>>> import numpy as np
>>> np.set_printoptions(precision=3, suppress=True, linewidth=200)
>>> tidy = lambda a: np.round(a, 3) + 0
>>> A = np.diag(20 * np.array([-1, -3, -5, -6])) + np.array([[0, 1, 2, 1], [0, 0, 0, 2], [1, 3, 0, 2], [2, 3, 3, 2]])
>>> print(A)
[[ -20    1    2    1]
 [   0  -60    0    2]
 [   1    3 -100    2]
 [   2    3    3 -118]]
>>> vec = np.array([-3, -2, 0, -1])
>>> h1 = np.maximum(A @ vec, 0)
>>> print(np.maximum(A @ vec, 0) - np.maximum(-A @ vec, 0))
[ 57 118 -11 106]
>>> print(A * (h1 > 1e-9)[:, None])
[[ -20    1    2    1]
 [   0  -60    0    2]
 [   0    0    0    0]
 [   2    3    3 -118]]
>>> print(np.flatnonzero(h1 > 1e-9))
[0 1 3]
>>> print(A.T @ h1)
[  -928  -6705    432 -12215]
>>> print(tidy(np.tanh(A @ vec)))
[ 1.  1. -1.  1.]
>>> print(h1)
[ 57 118   0 106]
>>> Y = np.array([[1, 0, 0], [3, 2, 1]])
>>> basis = np.kron(Y, A)
>>> print(basis)
[[ -20    1    2    1    0    0    0    0    0    0    0    0]
 [   0  -60    0    2    0    0    0    0    0    0    0    0]
 [   1    3 -100    2    0    0    0    0    0    0    0    0]
 [   2    3    3 -118    0    0    0    0    0    0    0    0]
 [ -60    3    6    3  -40    2    4    2  -20    1    2    1]
 [   0 -180    0    6    0 -120    0    4    0  -60    0    2]
 [   3    9 -300    6    2    6 -200    4    1    3 -100    2]
 [   6    9    9 -354    4    6    6 -236    2    3    3 -118]]
>>> print(basis.shape)
(8, 12)
>>> rng = np.random.default_rng(29285)
>>> lab = rng.permutation(4)
>>> Y = A[:, lab] * rng.choice([-1, 1], 4)
>>> print(Y)
[[   1   20    1   -2]
 [ -60    0    2    0]
 [   3   -1    2  100]
 [   3   -2 -118   -3]]
>>> U, _, vt = np.linalg.svd(A.T @ Y)
>>> print(tidy(U @ vt))
[[ 0. -1.  0.  0.]
 [ 1.  0.  0.  0.]
 [ 0.  0.  0. -1.]
 [ 0.  0.  1.  0.]]
>>> print(tidy(np.linalg.lstsq(A, Y)[0]))
[[ 0. -1.  0.  0.]
 [ 1.  0.  0.  0.]
 [ 0.  0.  0. -1.]
 [ 0.  0.  1.  0.]]
>>> mat = np.loadtxt("m.csv", delimiter=",")
>>> print(tidy(mat))
[[ 19.305  -9.301 -14.394  11.279  30.616  17.249   9.484   5.633 -18.677  29.881]
 [ 16.076  -6.539 -10.814   7.104  21.572  12.531   5.552   0.454 -13.389  20.183]
 [ 11.925  -3.636  -7.12    3.55   12.711   7.702   2.315  -3.144  -7.993  10.822]
 [  4.494  -0.215  -2.328   0.753   2.848   1.845   0.162  -3.078  -1.603   1.183]
 [  1.78    0.246  -0.945   0.392   0.867   0.541   0.111  -1.41   -0.339  -0.1  ]
 [  0.161   0.059  -0.095   0.06    0.066   0.034   0.028  -0.13   -0.004  -0.058]
 [ -0.06   -0.025   0.036  -0.025  -0.024  -0.012  -0.013   0.048  -0.001   0.025]
 [ -0.207  -0.094   0.128  -0.092  -0.081  -0.038  -0.049   0.163  -0.007   0.096]
 [ -0.413  -0.215   0.266  -0.209  -0.159  -0.067  -0.118   0.319  -0.032   0.221]
 [ -0.546  -0.314   0.362  -0.304  -0.209  -0.08   -0.178   0.413  -0.061   0.323]
 [ -1.146  -1.598   1.184  -1.651  -0.543   0.045  -1.221   0.399  -0.659   1.544]
 [  0.611  -5.498   2.8    -7.159  -1.759   0.898  -6.21   -4.975  -2.746   3.836]
 [  4.256  -9.464   4.453 -14.47   -4.2     1.587 -13.162 -14.523  -4.607   4.457]
 [  4.317  -9.521   4.478 -14.586  -4.244   1.595 -13.273 -14.682  -4.632   4.455]
 [  7.976 -12.702   5.967 -21.46   -7.056   1.933 -19.91  -24.404  -5.883   3.943]
 [ 10.033 -14.328   6.791 -25.275  -8.76    2.032 -23.616 -29.958  -6.443   3.381]
 [ 12.072 -15.86    7.607 -29.042 -10.522   2.08  -27.286 -35.52   -6.924   2.678]
 [ 15.05  -17.991   8.804 -34.544 -13.214   2.077 -32.659 -43.747  -7.517   1.437]]
>>> print(np.argsort(-np.linalg.norm(mat, axis=0).round(6), kind="stable")[:3])
[7 3 6]
>>> print(tidy(np.linalg.norm(mat, 2) / np.linalg.norm(mat)))
0.848
>>> print(np.linalg.matrix_rank(mat, rtol=0.1))
2
>>> print(tidy(np.linalg.svd(mat, compute_uv=False)))
[121.368  74.937  11.458   0.      0.      0.      0.      0.      0.      0.   ]
>>> print(mat.shape)
(18, 10)
>>> np.zeros(18, 10)
Traceback (most recent call last):
  File "<python-input-31>", line 1, in <module>
    np.zeros(18, 10)
    ~~~~~~~~^^^^^^^^
TypeError: Cannot interpret '10' as a data type
>>> r = np.linalg.matrix_rank(mat)
>>> print(r)
3
>>> null = np.linalg.svd(mat)[2][r:].T
>>> print([int(np.linalg.matrix_rank(mat[:i])) for i in range(1, len(mat) + 1)])
[1, 2, 3, 3, 3, 3, 3, 3, 3, 3, 3, 3, 3, 3, 3, 3, 3, 3]
>>> print([int(np.linalg.matrix_rank(mat[:, :j + 1])) for j in range(10)])
[1, 2, 3, 3, 3, 3, 3, 3, 3, 3]
>>> print([int(np.linalg.matrix_rank(np.delete(mat, i, axis=0))) for i in range(18)])
[3, 3, 3, 3, 3, 3, 3, 3, 3, 3, 3, 3, 3, 3, 3, 3, 3, 3]
>>> print(null.shape)
(10, 7)
>>> print(np.unique(mat.round(6), axis=0).shape)
(18, 10)
>>> print(np.allclose(mat[:-1].T @ np.linalg.lstsq(mat[:-1].T, mat[-1])[0], mat[-1]))
True
>>> J = np.loadtxt("sample5.csv", delimiter=",")
>>> print(J)
[[ 1.653  2.109 -3.401 -3.401  1.41 ]
 [-0.179  2.117 -3.038 -3.038  0.169]
 [-0.71   1.245 -3.43  -3.43   0.171]
 [ 3.961  4.891 -1.845 -1.845 -0.737]
 [ 4.506  3.886 -3.897 -3.897  8.286]
 [ 0.262  3.798 -2.04  -2.04  -0.997]
 [ 5.032 11.938  0.194  0.194  7.634]
 [ 5.214  7.62  -1.51  -1.51   4.816]
 [ 3.955  8.022 -1.047 -1.047  3.872]
 [ 3.613  5.199 -2.038 -2.038  1.514]
 [ 3.047  7.268 -1.221 -1.221  3.11 ]
 [ 0.496  7.779 -0.228 -0.228 -0.043]
 [ 0.168  5.316 -1.499 -1.499  0.362]
 [ 6.124  3.057 -3.405 -3.405  2.037]
 [ 2.398  4.697 -2.007 -2.007  0.435]
 [ 4.121  4.269 -2.598 -2.598  1.836]
 [ 1.508 -0.311 -3.266 -3.266 -6.591]
 [ 1.725 -0.228 -3.717 -3.717 -3.741]
 [ 1.856  5.814 -1.84  -1.84   3.058]
 [ 5.489 10.521 -1.143 -1.143 11.18 ]
 [ 2.643  5.671 -1.77  -1.77   1.813]
 [ 3.64   5.505 -1.212 -1.212 -2.531]
 [ 4.025  7.912 -0.352 -0.352 -0.665]
 [ 2.339  6.825 -1.433 -1.433  3.404]
 [ 1.817  5.741 -1.453 -1.453  0.534]
 [ 2.286  7.471 -1.079 -1.079  3.243]
 [-2.716  6.506 -0.185 -0.185 -2.516]
 [ 1.941  4.779 -1.24  -1.24  -3.695]
 [ 3.44   4.181 -3.392 -3.392  6.676]
 [ 2.536  6.242 -1.232 -1.232  0.351]
 [ 1.756  2.599 -3.747 -3.747  4.899]
 [ 1.176  4.186 -2.137 -2.137  0.29 ]
 [ 1.44   2.436 -3.172 -3.172  1.121]
 [ 1.682  0.262 -4.14  -4.14   0.287]
 [-2.292  3.844 -1.457 -1.457 -3.083]
 [ 4.06   8.174 -0.935 -0.935  3.604]
 [ 8.056  7.476 -1.727 -1.727  4.263]]
>>> C2 = np.cov(J, rowvar=False)
>>> print(tidy(J.std(axis=0)))
[2.18  2.741 1.14  1.14  3.524]
>>> print(tidy(C2))
[[ 4.886  2.581  0.129  0.129  4.526]
 [ 2.581  7.722  2.752  2.752  5.361]
 [ 0.129  2.752  1.336  1.336  0.176]
 [ 0.129  2.752  1.336  1.336  0.176]
 [ 4.526  5.361  0.176  0.176 12.764]]
>>> print(C2.shape)
(5, 5)
>>> print(tidy(np.linalg.eigvalsh(C2)[::-1]))
[18.519  6.704  2.821  0.     0.   ]
>>> print(np.argsort(-np.linalg.norm(J, axis=0).round(6), kind="stable")[:3])
[1 4 0]
>>> print(tidy(np.linalg.norm(J, 2) / np.linalg.norm(J)))
0.865
>>> print([round(float(x), 3) for x in np.linalg.svd(J, compute_uv=False)[:3]])
[43.957, 18.03, 15.336]
>>> print(np.linalg.matrix_rank(J, rtol=0.1))
4
>>> feats = np.load("arr.npy")
>>> print(feats)
[[ 0.809 -1.084 -2.388 -0.401  0.574  0.438  1.861  1.245  2.719  0.032]
 [ 0.086  1.069  4.351 -1.346  1.158 -0.644  2.134 -1.021  1.046  1.218]
 [ 0.67   2.059 -1.138  1.478 -2.799  0.28   0.485 -0.016 -0.2    0.514]
 [ 2.049  1.262 -1.093  0.532  1.338 -1.205 -1.665  0.58   1.232  0.101]
 [ 0.014  2.095  1.033 -0.75   0.32  -0.538  3.353  0.618 -1.737  1.   ]
 [ 0.138 -1.629  4.809  2.385  0.145  0.99  -1.885  0.001 -1.112 -0.25 ]
 [ 3.064 -1.469 -0.45   1.036 -0.565 -0.354  0.16   0.868  2.247 -3.954]
 [-3.176  0.085  0.122 -0.297  5.096  1.764 -3.136 -0.102  0.247  0.621]
 [ 2.555  1.554  1.877 -0.001  3.705 -0.588  0.855 -0.03  -0.205  0.804]
 [ 0.304 -1.521 -5.309 -1.59   2.814  1.255  0.379  1.617 -1.145  3.264]
 [-1.287 -1.753  1.136  0.974  1.101  1.442  2.07   1.658 -2.193  0.299]
 [-2.693 -1.586  2.808 -0.591  3.379  1.009  0.995 -2.872  0.103 -0.306]
 [ 0.397 -0.561  1.308 -0.428 -2.231  1.314  0.088 -2.824  0.698 -1.088]
 [-0.005  1.568 -3.623  2.275  2.635  1.389  0.698  1.032  0.426  1.176]
 [ 3.621 -0.24   0.98  -1.559  2.067  0.623  2.325  1.171 -1.838 -2.693]
 [ 2.433 -1.306  4.846 -1.504 -2.32   0.337 -2.275  1.069 -0.506 -0.118]
 [ 0.881  1.048  0.566  0.71   1.771  2.113  1.051  0.272  0.026  0.555]
 [ 5.341  1.383  3.674  1.146 -5.438 -0.312  0.533  0.891  1.347  0.702]
 [-1.713 -2.62  -3.216 -0.264 -0.096  1.968 -2.726  2.639 -0.835  0.152]
 [-0.003 -0.3   -3.746  1.789  2.607 -0.539 -1.13  -3.39  -0.492 -1.064]]
>>> Xc = feats - feats.mean(axis=0)
>>> evecs = np.linalg.svd(Xc)[2][:1]
>>> Y = Xc - Xc @ evecs.T @ evecs
>>> print(tidy(Y.std(axis=0)))
[1.55  1.42  1.697 1.228 1.633 0.889 1.741 1.548 1.259 1.393]
>>> print(tidy((Xc @ evecs.T).std(axis=0)))
[3.341]
>>> print(tidy(np.linalg.norm(Y) / np.linalg.norm(Xc)))
0.81
>>> print(np.linalg.norm(Y, axis=1).round(6).argmax())
11
>>> proj = feats @ np.linalg.solve(feats.T @ feats, feats.T)
>>> print(np.linalg.matrix_rank(np.eye(20) - proj))
10
>>> print(tidy(proj @ feats[:, 0]))
[ 0.809  0.086  0.67   2.049  0.014  0.138  3.064 -3.176  2.555  0.304 -1.287 -2.693  0.397 -0.005  3.621  2.433  0.881  5.341 -1.713 -0.003]
>>> print(tidy(np.linalg.eigvalsh(proj)))
[0. 0. 0. 0. 0. 0. 0. 0. 0. 0. 1. 1. 1. 1. 1. 1. 1. 1. 1. 1.]
>>> print(np.trace(proj))
10.0
>>> Xc = (feats - feats.mean(axis=0)) / feats.std(axis=0)
>>> print(tidy(Xc.std(axis=0)))
[1. 1. 1. 1. 1. 1. 1. 1. 1. 1.]
>>> print(np.argwhere(np.abs(Xc) > 2))
[[ 0  8]
 [ 6  9]
 [ 9  9]
 [17  0]
 [17  4]
 [19  7]]
>>> b = np.linalg.lstsq(np.delete(Xc, 0, axis=1), Xc[:, 0])[0]
>>> print(np.abs(b).argmax())
6
>>> Xc = feats - feats.mean(axis=0)
>>> U, s, vt = np.linalg.svd(Xc, full_matrices=False)
>>> print(tidy(vt[0] * np.sign(vt[0, np.abs(vt[0]).argmax()])))
[ 0.394  0.086  0.703 -0.003 -0.552 -0.115  0.082 -0.014  0.065 -0.121]
>>> print(tidy((s ** 2).sum() ** 2 / (s ** 4).sum()))
5.169
>>> print(tidy(s))
[14.94  11.165  9.071  7.705  7.008  6.391  5.252  4.589  3.303  2.931]
>>> print(tidy(np.abs(vt[-1])))
[0.242 0.245 0.009 0.147 0.029 0.905 0.042 0.175 0.067 0.058]
>>> print(tidy(s ** 2 / (s ** 2).sum()))
[0.345 0.192 0.127 0.092 0.076 0.063 0.043 0.033 0.017 0.013]
>>> print(np.abs(U[:, 0]).argmax())
17
>>> print(np.linalg.matrix_rank(Xc))
10
>>> print(np.searchsorted(np.cumsum(s ** 2) / (s ** 2).sum(), 0.9) + 1)
7
>>> X = np.load("a.npy")
>>> print(X)
[[6 4 1 4 7 3 7 5 0 9 3 3]
 [0 1 0 4 0 9 8 9 3 9 9 4]
 [0 0 8 1 4 8 6 2 7 3 2 8]
 [0 0 0 0 5 6 1 8 7 6 3 0]
 [0 0 0 0 3 4 2 5 9 2 7 1]
 [0 0 0 0 0 7 2 9 2 4 6 1]
 [0 0 0 0 0 0 8 4 7 5 7 8]
 [0 0 0 0 0 0 0 9 4 2 4 9]
 [0 0 0 0 0 0 0 0 9 0 8 9]
 [0 0 0 0 0 0 0 0 0 5 0 8]
 [0 0 0 0 0 0 0 0 0 0 8 7]
 [0 0 0 0 0 0 0 0 0 0 0 9]]
>>> print(tidy(X @ np.linalg.pinv(X) @ X))
[[6. 4. 1. 4. 7. 3. 7. 5. 0. 9. 3. 3.]
 [0. 1. 0. 4. 0. 9. 8. 9. 3. 9. 9. 4.]
 [0. 0. 8. 1. 4. 8. 6. 2. 7. 3. 2. 8.]
 [0. 0. 0. 0. 5. 6. 1. 8. 7. 6. 3. 0.]
 [0. 0. 0. 0. 3. 4. 2. 5. 9. 2. 7. 1.]
 [0. 0. 0. 0. 0. 7. 2. 9. 2. 4. 6. 1.]
 [0. 0. 0. 0. 0. 0. 8. 4. 7. 5. 7. 8.]
 [0. 0. 0. 0. 0. 0. 0. 9. 4. 2. 4. 9.]
 [0. 0. 0. 0. 0. 0. 0. 0. 9. 0. 8. 9.]
 [0. 0. 0. 0. 0. 0. 0. 0. 0. 5. 0. 8.]
 [0. 0. 0. 0. 0. 0. 0. 0. 0. 0. 8. 7.]
 [0. 0. 0. 0. 0. 0. 0. 0. 0. 0. 0. 9.]]
>>> print(tidy(np.trace(np.linalg.pinv(X) @ X)))
11.0
>>> print(np.allclose(X[:-1].T @ np.linalg.lstsq(X[:-1].T, X[-1])[0], X[-1]))
True
>>> try:
...     np.linalg.inv(X)
... except np.linalg.LinAlgError as e:
...     print(repr(e))
... 
LinAlgError('Singular matrix')
